$ python3 -q
>>> import numpy as np
>>> from numpy import linalg as LA
>>> np.set_printoptions(precision=1, suppress=True, linewidth=140, sign=" ")
>>> tidy = lambda a: np.round(a, 1) + 0
>>> other = np.array([[1, 0, 2, 3], [1, 3, 0, 3], [1, 3, 0, 2]])
>>> W0 = other.T @ other
>>> W0
array([[  3,   6,   2,   8],
       [  6,  18,   0,  15],
       [  2,   0,   4,   6],
       [  8,  15,   6,  22]])
>>> Uu, s, Vt = LA.svd(W0)
>>> tidy(s)
array([ 38.7,   8.2,   0.2,   0. ])
>>> np.argmax(s[:-1] / (s[1:] + 1e-6)) + 1
np.int64(3)
>>> other = Uu[:, :3] @ np.diag(s[:3]) @ Vt[:3]
>>> tidy(LA.norm(W0 - other) / LA.norm(W0))
np.float64(0.0)
>>> tidy(other)
array([[  3.,   6.,   2.,   8.],
       [  6.,  18.,   0.,  15.],
       [  2.,   0.,   4.,   6.],
       [  8.,  15.,   6.,  22.]])
>>> other = W0 / LA.norm(W0, axis=1, keepdims=True)
>>> cov = other @ other.T
>>> np.argwhere(np.triu(np.abs(cov) > 0.95, 1))
array([[ 0,  1],
       [ 0,  3]])
>>> (np.abs(cov) > 0.9).astype(int)
array([[ 1,  1,  0,  1],
       [ 1,  1,  0,  1],
       [ 0,  0,  1,  0],
       [ 1,  1,  0,  1]])
>>> tidy(LA.eigvals(W0))
array([ 38.7,   8.2,   0. ,   0.2])
>>> print(tidy(LA.det(W0.T)))
0.0
>>> tidy(LA.eigvals(W0).sum().real)
np.float64(47.0)
>>> tidy(LA.det(2 * W0)), tidy(LA.det(W0))
(np.float64(0.0), np.float64(0.0))
>>> F = np.load("block14.npy")
>>> F
array([[ 0,  0,  0,  1],
       [ 0,  1,  0,  0],
       [ 0,  0,  1,  0],
       [ 1,  0,  0,  0]])
>>> print(F[:, 3] @ F[:, 1])
0
>>> tidy(LA.norm(F, axis=0))
array([ 1.,  1.,  1.,  1.])
>>> F.T @ F
array([[ 1,  0,  0,  0],
       [ 0,  1,  0,  0],
       [ 0,  0,  1,  0],
       [ 0,  0,  0,  1]])
>>> m1 = np.loadtxt("x.csv", delimiter=",")
>>> m1
array([[  7.,   8.,  13.],
       [  9.,   9.,  15.],
       [  9.,   9.,  15.],
       [ 17.,  13.,  23.],
       [ 15.,  12.,  21.],
       [  9.,   9.,  15.],
       [  9.,   9.,  15.],
       [  7.,   8.,  13.],
       [ 15.,  12.,  21.],
       [  7.,   8.,  13.],
       [  5.,   7.,  11.],
       [ 13.,  11.,  19.],
       [ 17.,  13.,  23.],
       [ 13.,  11.,  19.],
       [  3.,   6.,   9.],
       [ 15.,  12.,  21.],
       [ 13.,  11.,  19.],
       [ 11.,  10.,  17.],
       [ 17.,  13.,  23.],
       [ 11.,  10.,  17.],
       [ 21.,  15.,  27.],
       [ 15.,  12.,  21.],
       [  7.,   8.,  13.],
       [ 17.,  13.,  23.],
       [ 13.,  11.,  19.],
       [  9.,   9.,  15.]])
>>> W2 = m1[[14, 24]].astype(float)
>>> for _ in range(4):
...     idx = LA.norm(m1[:, None] - W2, axis=-1).argmin(axis=1)
...     W2 = np.array([m1[idx == j].mean(axis=0) for j in range(2)])
... 
>>> idx
array([ 0,  0,  0,  1,  1,  0,  0,  0,  1,  0,  0,  1,  1,  1,  0,  1,  1,  0,  1,  0,  1,  1,  0,  1,  1,  0])
>>> tidy(W2[1] - W2[0])
array([ 7.5,  3.8,  7.5])
>>> np.bincount(idx)
array([ 13,  13])
>>> Xc = m1 - m1.mean(axis=0)
>>> Uu, s, Vt = LA.svd(Xc, full_matrices=False)
>>> np.abs(Vt[0]).argmax()
np.int64(2)
>>> tidy(Xc.mean(axis=0))
array([ 0.,  0.,  0.])
>>> print(tidy(s ** 2 / (s ** 2).sum()))
[ 1.  0.  0.]
>>> np.abs(Uu[:, 0]).argmax()
np.int64(20)
>>> print((np.sign(Uu[:, 0]) == np.sign(Uu[0, 0])).astype(int))
[ 1  1  1  0  0  1  1  1  0  1  1  0  0  0  1  0  0  1  0  1  0  0  1  0  0  1]
>>> np.searchsorted(np.cumsum(s ** 2) / (s ** 2).sum(), 0.9) + 1
np.int64(1)
>>> cov = np.cov(m1, rowvar=False)
>>> np.corrcoef(m1[:, 1], m1[:, 0])[0, 1]
np.float64(1.0)
>>> tidy(m1.std(axis=0))
array([ 4.4,  2.2,  4.4])
>>> np.median(m1, axis=0)
array([ 12. ,  10.5,  18. ])
